$ python3 -q
>>> import numpy as np
>>> np.set_printoptions(precision=2, suppress=True, linewidth=200)
>>> arr = np.load("arr.npy")
>>> arr
array([[3., 0., 2., 2., 2., 2., 2., 2., 0., 2., 2., 0., 0., 0., 2.],
       [0., 3., 0., 0., 0., 0., 0., 0., 2., 0., 0., 2., 2., 2., 0.],
       [2., 0., 3., 2., 2., 2., 2., 2., 0., 2., 2., 0., 0., 0., 2.],
       [2., 0., 2., 3., 2., 2., 2., 2., 0., 2., 2., 0., 0., 0., 2.],
       [2., 0., 2., 2., 3., 2., 2., 2., 0., 2., 2., 0., 0., 0., 2.],
       [2., 0., 2., 2., 2., 3., 2., 2., 0., 2., 2., 0., 0., 0., 2.],
       [2., 0., 2., 2., 2., 2., 3., 2., 0., 2., 2., 0., 0., 0., 2.],
       [2., 0., 2., 2., 2., 2., 2., 3., 0., 2., 2., 0., 0., 0., 2.],
       [0., 2., 0., 0., 0., 0., 0., 0., 3., 0., 0., 2., 2., 2., 0.],
       [2., 0., 2., 2., 2., 2., 2., 2., 0., 3., 2., 0., 0., 0., 2.],
       [2., 0., 2., 2., 2., 2., 2., 2., 0., 2., 3., 0., 0., 0., 2.],
       [0., 2., 0., 0., 0., 0., 0., 0., 2., 0., 0., 3., 2., 2., 0.],
       [0., 2., 0., 0., 0., 0., 0., 0., 2., 0., 0., 2., 3., 2., 0.],
       [0., 2., 0., 0., 0., 0., 0., 0., 2., 0., 0., 2., 2., 3., 0.],
       [2., 0., 2., 2., 2., 2., 2., 2., 0., 2., 2., 0., 0., 0., 3.]])
>>> # symmetric
>>> evals, evecs = np.linalg.eigh(arr)
>>> x0 = np.array([-2, -1, 3, 1, -3, -1, -2, -1, -1, 2, 1, -2, 2, 3, 0])
>>> np.abs(arr).sum(axis=1).max(), np.abs(evals).max()
(np.float64(21.0), np.float64(21.0))
>>> np.round(x0 @ arr @ x0 / (x0 @ x0), 2), np.round(evals[0], 2), evals[-1]
(np.float64(1.19), np.float64(1.0), np.float64(21.0))
>>> rng = np.random.default_rng(17772)
>>> labels = rng.permutation(15)
>>> labels
array([ 7,  4,  6,  3, 14, 13, 10,  5,  0, 11,  2,  9, 12,  8,  1])
>>> B = arr[labels][:, labels]
>>> np.trace(B)
np.float64(45.0)
>>> np.sort(np.abs(np.linalg.eigvals(B)))
array([ 1.,  1.,  1.,  1.,  1.,  1.,  1.,  1.,  1.,  1.,  1.,  1.,  1., 11., 21.])
>>> np.diag(B)
array([3., 3., 3., 3., 3., 3., 3., 3., 3., 3., 3., 3., 3., 3., 3.])
>>> np.round(np.linalg.det(B), 2), np.round(np.linalg.det(arr[labels]), 2)
(np.float64(231.0), np.float64(-231.0))
>>> np.allclose(B, arr)
False
>>> K = np.load("sample18.npy")
>>> K
array([[ -2,  -1,   0,   1,   2,   3,   4,   5,   6,   7,   8,   9,  10],
       [ 11,  12,  13,  14,  15,  16,  17,  18,  19,  20,  21,  22,  23],
       [ 24,  25,  26,  27,  28,  29,  30,  31,  32,  33,  34,  35,  36],
       [ 37,  38,  39,  40,  41,  42,  43,  44,  45,  46,  47,  48,  49],
       [ 50,  51,  52,  53,  54,  55,  56,  57,  58,  59,  60,  61,  62],
       [ 63,  64,  65,  66,  67,  68,  69,  70,  71,  72,  73,  74,  75],
       [ 76,  77,  78,  79,  80,  81,  82,  83,  84,  85,  86,  87,  88],
       [ 89,  90,  91,  92,  93,  94,  95,  96,  97,  98,  99, 100, 101],
       [102, 103, 104, 105, 106, 107, 108, 109, 110, 111, 112, 113, 114],
       [115, 116, 117, 118, 119, 120, 121, 122, 123, 124, 125, 126, 127],
       [128, 129, 130, 131, 132, 133, 134, 135, 136, 137, 138, 139, 140],
       [141, 142, 143, 144, 145, 146, 147, 148, 149, 150, 151, 152, 153],
       [154, 155, 156, 157, 158, 159, 160, 161, 162, 163, 164, 165, 166],
       [167, 168, 169, 170, 171, 172, 173, 174, 175, 176, 177, 178, 179]])
>>> B = K + rng.integers(-2, 3, (14, 2)) @ rng.integers(-2, 3, (2, 13))
>>> B
array([[ -2,  -9,   2,   3,   4,   7,   2,   5,  10,   7,   4,  13,  10],
       [ 10,   6,  16,  14,  16,  18,  16,  16,  21,  21,  18,  24,  25],
       [ 28,  25,  20,  33,  30,  33,  28,  39,  36,  29,  34,  39,  28],
       [ 40,  40,  34,  44,  42,  44,  42,  50,  47,  43,  48,  50,  43],
       [ 51,  57,  49,  53,  53,  53,  57,  59,  56,  58,  63,  59,  60],
       [ 59,  64,  71,  60,  65,  64,  71,  62,  67,  76,  73,  70,  83],
       [ 75,  75,  80,  78,  80,  81,  82,  81,  84,  86,  85,  87,  90],
       [ 88,  88,  93,  91,  93,  94,  95,  94,  97,  99,  98, 100, 103],
       [ 99, 105, 108, 100, 104, 103, 110, 103, 106, 114, 113, 109, 120],
       [115, 120, 116, 117, 118, 118, 122, 122, 121, 124, 127, 124, 127],
       [127, 127, 132, 130, 132, 133, 134, 133, 136, 138, 137, 139, 142],
       [141, 142, 143, 144, 145, 146, 147, 148, 149, 150, 151, 152, 153],
       [155, 157, 154, 158, 158, 159, 160, 163, 162, 162, 165, 165, 164],
       [170, 170, 164, 174, 172, 174, 172, 180, 177, 173, 178, 180, 173]])
>>> np.abs(B - K).sum(axis=1)
array([32, 26, 52, 38, 26, 52, 12, 12, 46, 16, 12,  0, 12, 38])
>>> np.linalg.matrix_rank(B - K, tol=1e-8)
np.int64(2)
>>> np.round(np.linalg.svd(B - K, compute_uv=False), 2) + 0
array([33.37, 19.25,  0.  ,  0.  ,  0.  ,  0.  ,  0.  ,  0.  ,  0.  ,  0.  ,  0.  ,  0.  ,  0.  ])
